$ ipython --no-banner

In [1]: import numpy as np

In [2]: import numpy.linalg as la

In [3]: np.set_printoptions(precision=1, suppress=True, linewidth=200, legacy="1.25")

In [4]: m1 = np.load("case18.npy")

In [5]: print(m1)
[[ 3.  5.  5. -8.]
 [ 4. -2.  3. -1.]
 [-1. -4.  2.  8.]
 [ 0.  0.  0. -3.]]

In [6]: x0 = np.array([4, 1, 7, 6])

In [7]: (m1 @ x0).argmax()
Out[7]: 2

In [8]: la.norm(m1 @ x0) <= la.norm(m1, 2) * la.norm(x0) + 1e-9
Out[8]: True

In [9]: m1 @ x0
Out[9]: array([  4.,  29.,  54., -18.])

In [10]: Y = la.inv(m1)

In [11]: Y
Out[11]: 
array([[-0.1,  0.2, -0.2, -0.5],
       [ 0.1, -0.1, -0.1, -0.5],
       [ 0.1, -0.1,  0.2,  0.2],
       [-0. , -0. , -0. , -0.3]])

In [12]: np.round(m1 @ Y, 1) + 0
Out[12]: 
array([[1., 0., 0., 0.],
       [0., 1., 0., 0.],
       [0., 0., 1., 0.],
       [0., 0., 0., 1.]])

In [13]: np.allclose(Y, m1.T)
Out[13]: False

In [14]: M = np.array([[-10.5, -5.8, -3.7, 4.6],
    ...:     [-9.1, -5.4, -5.4, 4.8],
    ...:     [-10.4, -5.5, -5.1, 4.2],
    ...:     [-39.6, -28.7, -0.9, -26.7],
    ...:     [-39.2, -30.7, -1.6, -25.3],
    ...:     [-41.6, -30.8, -0.6, -26.4],
    ...:     [-14.2, 7.0, 23.3, -35.3],
    ...:     [-38.9, -30.7, 0.5, -25.8],
    ...:     [-41.0, -29.8, -0.1, -24.3],
    ...:     [-11.1, -6.5, -5.0, 3.8],
    ...:     [-13.4, 7.1, 21.3, -32.6],
    ...:     [-9.7, -5.3, -4.0, 3.6],
    ...:     [-11.1, -4.7, -4.8, 3.6]])

In [15]: Xs = M - M.mean(axis=0)

In [16]: U, sv, Vh = la.svd(Xs, full_matrices=False)

In [17]: print(sv)
[80.9 56.7  2.5  2.4]

In [18]: np.abs(U[:, 0]).argmax()
Out[18]: 5

In [19]: print(np.abs(Vh[-1]))
[0.1 0.5 0.8 0.4]

In [20]: np.abs(Vh[0]).argmax()
Out[20]: 0

In [21]: print(np.round((sv ** 2).sum() ** 2 / (sv ** 4).sum(), 1))
1.8

In [22]: dist = la.norm(M[:, None] - M[None], axis=-1)

In [23]: dist[:5, :5]
Out[23]: 
array([[ 0. ,  2.2,  1.5, 48.6, 48.4],
       [ 2.2,  0. ,  1.5, 49.9, 49.7],
       [ 1.5,  1.5,  0. , 48.6, 48.4],
       [48.6, 49.9, 48.6,  0. ,  2.6],
       [48.4, 49.7, 48.4,  2.6,  0. ]])

In [24]: (dist + 1e9 * np.eye(13)).round(6).argmin(axis=1)
Out[24]: array([11,  2, 12,  4,  7,  8, 10,  4,  5,  2,  6,  0,  2])

In [25]: print(dist.mean(axis=1).argmax())
6

In [26]: dist[2].round(6).argsort(kind="stable")[:4]
Out[26]: array([ 2, 12,  9, 11])

In [27]: Xs = (M - M.mean(axis=0)) / M.std(axis=0)

In [28]: Xs.std(axis=0)
Out[28]: array([1., 1., 1., 1.])

In [29]: coef = la.lstsq(np.delete(Xs, 1, axis=1), Xs[:, 1])[0]

In [30]: round(float(1 - np.var(Xs[:, 1] - np.delete(Xs, 1, axis=1) @ coef)), 1)
Out[30]: 1.0

In [31]: print(coef.round(1) + 0)
[0.9 0.4 0. ]

In [32]: x0 = np.array([3, 2, -1, 2])

In [33]: la.norm(M @ x0) <= la.norm(M, 2) * la.norm(x0) + 1e-9
Out[33]: True

In [34]: (M @ x0).argmax()
Out[34]: 1

In [35]: print(np.sign((M @ x0).round(6)))
[-1. -1. -1. -1. -1. -1. -1. -1. -1. -1. -1. -1. -1.]

In [36]: np.einsum("ij,j->i", M, x0)
Out[36]: array([ -30.2,  -23.1,  -28.7, -228.7, -228. , -238.6, -122.5, -230.2, -231.1,  -33.7, -112.5,  -28.5,  -30.7])

In [37]: t = np.radians(72)

In [38]: R = np.eye(4)

In [39]: R[0, 0] = R[3, 3] = np.cos(t)

In [40]: R[0, 3], R[3, 0] = -np.sin(t), np.sin(t)

In [41]: R
Out[41]: 
array([[ 0.3,  0. ,  0. , -1. ],
       [ 0. ,  1. ,  0. ,  0. ],
       [ 0. ,  0. ,  1. ,  0. ],
       [ 1. ,  0. ,  0. ,  0.3]])

In [42]: Y = M @ R.T

In [43]: np.allclose(M @ M.T, Y @ Y.T)
Out[43]: True

In [44]: np.abs(Y - M).max(axis=0)
Out[44]: array([53.9,  0. ,  0. , 22.2])

In [45]: rng = np.random.default_rng(57)

In [46]: t = rng.uniform(0, 2 * np.pi, 19)

In [47]: Q, _ = la.qr(np.array([[0.8, 0.1], [-0.1, 1.7], [-2.2, 0.8], [1.1, -0.5]]))

In [48]: data = 20 * np.c_[np.cos(t), np.sin(t)] @ Q.T

In [49]: print(data.round(1) + 0)
[[  6.6  17.5  -6.7   2.3]
 [  5.2  -4.6 -16.7   8.6]
 [  0.4  16.8   9.3  -5.6]
 [ -0.5 -16.8  -9.3   5.6]
 [  2.1 -12.6 -13.4   7.4]
 [ -7.2 -15.8   9.3  -3.7]
 [  3.6  -9.1 -15.4   8.2]
 [  5.4  19.1  -2.4   0. ]
 [ -2.8 -19.   -4.5   3.4]
 [ -0.6 -17.   -9.    5.5]
 [ -6.5 -17.7   6.4  -2.1]
 [  5.6  -2.9 -16.9   8.6]
 [ -4.4   6.9  16.2  -8.5]
 [ -4.9   5.4  16.5  -8.5]
 [  7.3   5.3 -16.1   7.7]
 [  7.4  14.9 -10.3   4.2]
 [ -7.5  -7.7  15.3  -7.1]
 [ -4.5 -19.4  -0.3   1.3]
 [  7.3   5.7 -16.    7.6]]

In [50]: T = np.stack([data, 4 * data, data[::-1]])

In [51]: (T @ data.T).shape
Out[51]: (3, 19, 19)

In [52]: print(T.shape)
(3, 19, 4)
